% python3 -q
>>> import numpy as np
>>> from numpy import linalg as LA
>>> np.set_printoptions(precision=2, suppress=True, linewidth=100, sign=" ")
>>> data = np.load("block12.npy")
>>> data
array([[ 4.,  1.,  1.,  1.,  1.],
       [ 1.,  4.,  1.,  1.,  1.],
       [ 1.,  1.,  4.,  1.,  1.],
       [ 1.,  1.,  1.,  4.,  1.],
       [ 1.,  1.,  1.,  1.,  4.]])
>>> Lm = LA.cholesky(data)
>>> Lm
array([[ 2.  ,  0.  ,  0.  ,  0.  ,  0.  ],
       [ 0.5 ,  1.94,  0.  ,  0.  ,  0.  ],
       [ 0.5 ,  0.39,  1.9 ,  0.  ,  0.  ],
       [ 0.5 ,  0.39,  0.32,  1.87,  0.  ],
       [ 0.5 ,  0.39,  0.32,  0.27,  1.85]])
>>> np.round(np.prod(np.diag(Lm)) ** 2, 2), round(LA.det(data), 2)
(np.float64(648.0), np.float64(648.0))
>>> LA.eigvalsh(data).min() > 0
np.True_
>>> P = np.triu(np.array([[3, 1, 3, 3, 0],
...     [1, 3, 0, 2, 1],
...     [1, 2, 0, 3, 1],
...     [1, 1, 0, 3, 0],
...     [0, 1, 0, 1, 3]]), 1) + np.eye(5)
>>> out = P @ data @ LA.inv(P)
>>> print(LA.matrix_rank(out))
5
>>> round(LA.det(out), 2)
np.float64(648.0)
>>> X = np.load("data.npy")
>>> print(X)
[[ 3  9  4]
 [ 8  3  1]
 [ 6  8  5]]
>>> out = np.array([[1, 3, 3], [0, 1, 2]])
>>> C = np.kron(out, X)
>>> print(C)
[[  3   9   4   9  27  12   9  27  12]
 [  8   3   1  24   9   3  24   9   3]
 [  6   8   5  18  24  15  18  24  15]
 [  0   0   0   3   9   4   6  18   8]
 [  0   0   0   8   3   1  16   6   2]
 [  0   0   0   6   8   5  12  16  10]]
>>> LA.matrix_rank(C)
np.int64(6)
>>> print(round(float(LA.norm(C, 2)), 2), round(float(LA.norm(out, 2) * LA.norm(X, 2)), 2))
79.61 79.61
>>> O, Rm = LA.qr(X)
>>> O.shape, Rm.shape
((3, 3), (3, 3))
>>> np.abs(np.diag(Rm))
array([ 10.44,   8.01,   1.21])
>>> np.round(O.T @ O, 2) + 0
array([[ 1.,  0.,  0.],
       [ 0.,  1.,  0.],
       [ 0.,  0.,  1.]])
>>> O
array([[-0.29,  0.78, -0.55],
       [-0.77, -0.53, -0.36],
       [-0.57,  0.32,  0.75]])
>>> out = LA.inv(O)
>>> np.allclose(out, O.T)
True
>>> print(LA.inv(out))
[[-0.29  0.78 -0.55]
 [-0.77 -0.53 -0.36]
 [-0.57  0.32  0.75]]
>>> out
array([[-0.29, -0.77, -0.57],
       [ 0.78, -0.53,  0.32],
       [-0.55, -0.36,  0.75]])
>>> (np.abs(out) > 1e-9).astype(int)
array([[ 1,  1,  1],
       [ 1,  1,  1],
       [ 1,  1,  1]])
>>> r0 = np.array([-8, -1])
>>> np.cross(X[0, :3], X[2, :3])
array([ 13,   9, -30])
>>> np.convolve(X[0], r0)
array([-24, -75, -41,  -4])
>>> np.round(LA.norm(X, 2), 2)
np.float64(16.46)
>>> LA.norm(X, axis=1).argmax()
np.int64(2)
>>> np.round(LA.norm(X[0] - X[2]), 2)
np.float64(3.32)
>>> round(LA.norm(X, "nuc"), 2)
np.float64(23.27)
>>> arr = np.load("x.npy")
>>> arr
array([[  0,   2,   1,   3,   2],
       [  0,   5,   2,   3,   2],
       [  3,   7,   2,   6,   3],
       [  5,   8,   4,   9,   3],
       [  5,   9,   6,  10,   4],
       [  7,  11,   9,  13,   5],
       [  8,  13,  12,  13,   7],
       [ 10,  13,  14,  13,   7],
       [ 11,  13,  16,  14,  10],
       [ 14,  16,  17,  17,  11],
       [ 15,  18,  18,  18,  11],
       [ 17,  21,  21,  20,  13],
       [ 20,  21,  23,  22,  16],
       [ 21,  21,  25,  25,  19],
       [ 24,  23,  28,  25,  19],
       [ 25,  26,  28,  25,  22],
       [ 28,  28,  29,  25,  24],
       [ 31,  29,  30,  28,  26],
       [ 34,  31,  32,  28,  28],
       [ 37,  33,  32,  28,  29],
       [ 38,  34,  34,  29,  30],
       [ 38,  36,  36,  30,  32],
       [ 38,  37,  39,  33,  33],
       [ 38,  38,  42,  36,  36],
       [ 40,  38,  43,  38,  38],
       [ 40,  41,  46,  41,  38]])
>>> idx = arr[:, 3] > np.median(arr[:, 3])
>>> r0 = arr[idx].mean(axis=0) - arr[~idx].mean(axis=0)
>>> (((arr - arr.mean(axis=0)) @ r0 > 0) == idx).mean()
np.float64(1.0)
>>> r0
array([ 24.38,  19.85,  23.  ,  17.69,  21.54])
>>> ((arr - arr.mean(axis=0)) @ r0 > 0).astype(int)
array([ 0,  0,  0,  0,  0,  0,  0,  0,  0,  0,  0,  0,  0,  1,  1,  1,  1,  1,  1,  1,  1,  1,  1,
        1,  1,  1])
